$ python3 -q
>>> import numpy as np
>>> from numpy import linalg as LA
>>> np.set_printoptions(precision=2, suppress=True, linewidth=160, floatmode="fixed")
>>> F = np.array([[-1.0, -3.0, 0.0, 0.0, 0.0, 0.0],
...     [-3.0, -1.0, -3.0, 0.0, 0.0, 0.0],
...     [0.0, -3.0, 0.0, -3.0, 0.0, 0.0],
...     [0.0, 0.0, -3.0, -1.0, -3.0, 0.0],
...     [0.0, 0.0, 0.0, -3.0, 1.0, -3.0],
...     [0.0, 0.0, 0.0, 0.0, -3.0, 2.0]])
>>> vals, evecs = LA.eigh(F)
>>> LA.eigvalsh(F + 5 * np.eye(6))
array([-0.82,  1.11,  4.00,  6.22,  8.89, 10.60])
>>> np.round(evecs @ np.diag(vals) @ evecs.T, 2) + 0
array([[-1.00, -3.00,  0.00,  0.00,  0.00,  0.00],
       [-3.00, -1.00, -3.00,  0.00,  0.00,  0.00],
       [ 0.00, -3.00,  0.00, -3.00,  0.00,  0.00],
       [ 0.00,  0.00, -3.00, -1.00, -3.00,  0.00],
       [ 0.00,  0.00,  0.00, -3.00,  1.00, -3.00],
       [ 0.00,  0.00,  0.00,  0.00, -3.00,  2.00]])
>>> np.abs(evecs[:, -1])
array([0.09, 0.19, 0.34, 0.43, 0.62, 0.52])
>>> vals
array([-5.82, -3.89, -1.00,  1.22,  3.89,  5.60])
>>> np.abs(evecs[:, -1]).round(6).argmax()
np.int64(4)
>>> (vals > 1e-8).sum(), (vals < -1e-8).sum()
(np.int64(3), np.int64(3))
>>> np.round(evecs.T @ F @ evecs, 2) + 0
array([[-5.82,  0.00,  0.00,  0.00,  0.00,  0.00],
       [ 0.00, -3.89,  0.00,  0.00,  0.00,  0.00],
       [ 0.00,  0.00, -1.00,  0.00,  0.00,  0.00],
       [ 0.00,  0.00,  0.00,  1.22,  0.00,  0.00],
       [ 0.00,  0.00,  0.00,  0.00,  3.89,  0.00],
       [ 0.00,  0.00,  0.00,  0.00,  0.00,  5.60]])
>>> vals, evecs = LA.eigh(F)
>>> vec = np.array([-1, 2, -3, 3, 0, -2])
>>> LA.eigvalsh(F[1:, 1:])
array([-5.41, -2.69,  0.13,  3.40,  5.56])
>>> np.abs(F).sum(axis=1).max(), np.round(np.abs(vals).max(), 2)
(np.float64(7.0), np.float64(5.82))
>>> (np.sign(evecs[:, -1].round(6)) == np.sign(evecs[0, -1].round(6))).astype(int)
array([1, 0, 1, 0, 1, 0])
>>> round(float(vec @ F @ vec / (vec @ vec)), 2), np.round(vals[0], 2), round(vals[-1], 2)
(3.56, np.float64(-5.82), np.float64(5.6))
